>>> import numpy as np
>>> np.set_printoptions(precision=2, suppress=True, linewidth=120, floatmode="fixed")
>>> mat = np.load("data.npy")
>>> mat
array([[-3.00,  1.00,  0.00,  0.00,  0.00,  0.00,  0.00,  0.00,  0.00],
       [ 0.00, -3.00,  1.00,  0.00,  0.00,  0.00,  0.00,  0.00,  0.00],
       [ 0.00,  0.00, -3.00,  1.00,  0.00,  0.00,  0.00,  0.00,  0.00],
       [ 0.00,  0.00,  0.00, -3.00,  1.00,  0.00,  0.00,  0.00,  0.00],
       [ 0.00,  0.00,  0.00,  0.00, -3.00,  1.00,  0.00,  0.00,  0.00],
       [ 0.00,  0.00,  0.00,  0.00,  0.00, -3.00,  1.00,  0.00,  0.00],
       [ 0.00,  0.00,  0.00,  0.00,  0.00,  0.00, -3.00,  1.00,  0.00],
       [ 0.00,  0.00,  0.00,  0.00,  0.00,  0.00,  0.00, -3.00,  1.00],
       [ 0.00,  0.00,  0.00,  0.00,  0.00,  0.00,  0.00,  0.00, -3.00]])
>>> q, V = np.linalg.qr(mat[:, :2])[0], np.linalg.qr(mat[:, 2:])[0]
>>> sigma = np.linalg.svd(q.T @ V, compute_uv=False)
>>> np.round(np.linalg.norm(q @ q.T - V @ V.T, 2), 2)
np.float64(1.0)
>>> print((sigma > 0.9).sum())
0
>>> print(np.degrees(np.arccos(sigma.clip(0, 1))))
[70.53 90.00]
>>> A2 = mat / np.sqrt((mat ** 2).mean(axis=1, keepdims=True))
>>> np.linalg.matrix_rank(mat - mat.mean(axis=1, keepdims=True))
np.int64(8)
>>> mat - mat.mean(axis=1, keepdims=True)
array([[-2.78,  1.22,  0.22,  0.22,  0.22,  0.22,  0.22,  0.22,  0.22],
       [ 0.22, -2.78,  1.22,  0.22,  0.22,  0.22,  0.22,  0.22,  0.22],
       [ 0.22,  0.22, -2.78,  1.22,  0.22,  0.22,  0.22,  0.22,  0.22],
       [ 0.22,  0.22,  0.22, -2.78,  1.22,  0.22,  0.22,  0.22,  0.22],
       [ 0.22,  0.22,  0.22,  0.22, -2.78,  1.22,  0.22,  0.22,  0.22],
       [ 0.22,  0.22,  0.22,  0.22,  0.22, -2.78,  1.22,  0.22,  0.22],
       [ 0.22,  0.22,  0.22,  0.22,  0.22,  0.22, -2.78,  1.22,  0.22],
       [ 0.22,  0.22,  0.22,  0.22,  0.22,  0.22,  0.22, -2.78,  1.22],
       [ 0.33,  0.33,  0.33,  0.33,  0.33,  0.33,  0.33,  0.33, -2.67]])
>>> print(A2[4])
[ 0.00  0.00  0.00  0.00 -2.85  0.95  0.00  0.00  0.00]
>>> W1 = np.array([[4, -1, -4, -2, 3],
...     [1, 1, 2, 2, 0],
...     [-1, -2, 0, -4, -3],
...     [3, 1, -2, -1, -1],
...     [5, -1, 2, -4, 5],
...     [-1, -5, 1, -5, -1],
...     [-3, -4, 1, 2, 4],
...     [4, -5, 1, -4, -3],
...     [2, -5, -2, 5, -1]])
>>> coef = np.array([1, 2, 0, 0, 0])
>>> H = np.maximum(mat @ W1 + coef, 0)
>>> print(H)
[[ 0.00  6.00 14.00  8.00  0.00]
 [ 0.00  0.00  0.00  0.00  0.00]
 [ 7.00  9.00  0.00 11.00  8.00]
 [ 0.00  0.00  8.00  0.00  8.00]
 [ 0.00  0.00  0.00  7.00  0.00]
 [ 1.00 13.00  0.00 17.00  7.00]
 [14.00  9.00  0.00  0.00  0.00]
 [ 0.00 12.00  0.00 17.00  8.00]
 [ 0.00 17.00  6.00  0.00  3.00]]
>>> (H > 0).mean(axis=0)
array([0.33, 0.67, 0.33, 0.56, 0.56])
>>> np.linalg.matrix_rank(H)
np.int64(5)
>>> (H > 0).astype(int)
array([[0, 1, 1, 1, 0],
       [0, 0, 0, 0, 0],
       [1, 1, 0, 1, 1],
       [0, 0, 1, 0, 1],
       [0, 0, 0, 1, 0],
       [1, 1, 0, 1, 1],
       [1, 1, 0, 0, 0],
       [0, 1, 0, 1, 1],
       [0, 1, 1, 0, 1]])
>>> cent = np.array([[1, -1, -1], [2, 3, 0], [-2, 2, 0], [2, -3, 0], [-3, -3, 1]])
>>> print(H @ cent)
[[  0.00  22.00   0.00]
 [  0.00   0.00   0.00]
 [ 23.00 -37.00   1.00]
 [-40.00  -8.00   8.00]
 [ 14.00 -21.00   0.00]
 [ 40.00 -34.00   6.00]
 [ 32.00  13.00 -14.00]
 [ 34.00 -39.00   8.00]
 [ 13.00  54.00   3.00]]
>>> (H @ cent).round(6).argmax(axis=1)
array([1, 0, 0, 2, 0, 0, 0, 0, 1])
>>> W1 @ cent
array([[ -3, -18,  -1],
       [  3,   0,  -1],
       [ -4,  16,  -2],
       [ 10,   2,  -4],
       [-24,  -7,   0],
       [-20,   6,   0],
       [-21, -25,   7],
       [ -7,   4,  -7],
       [  9, -33,  -3]])
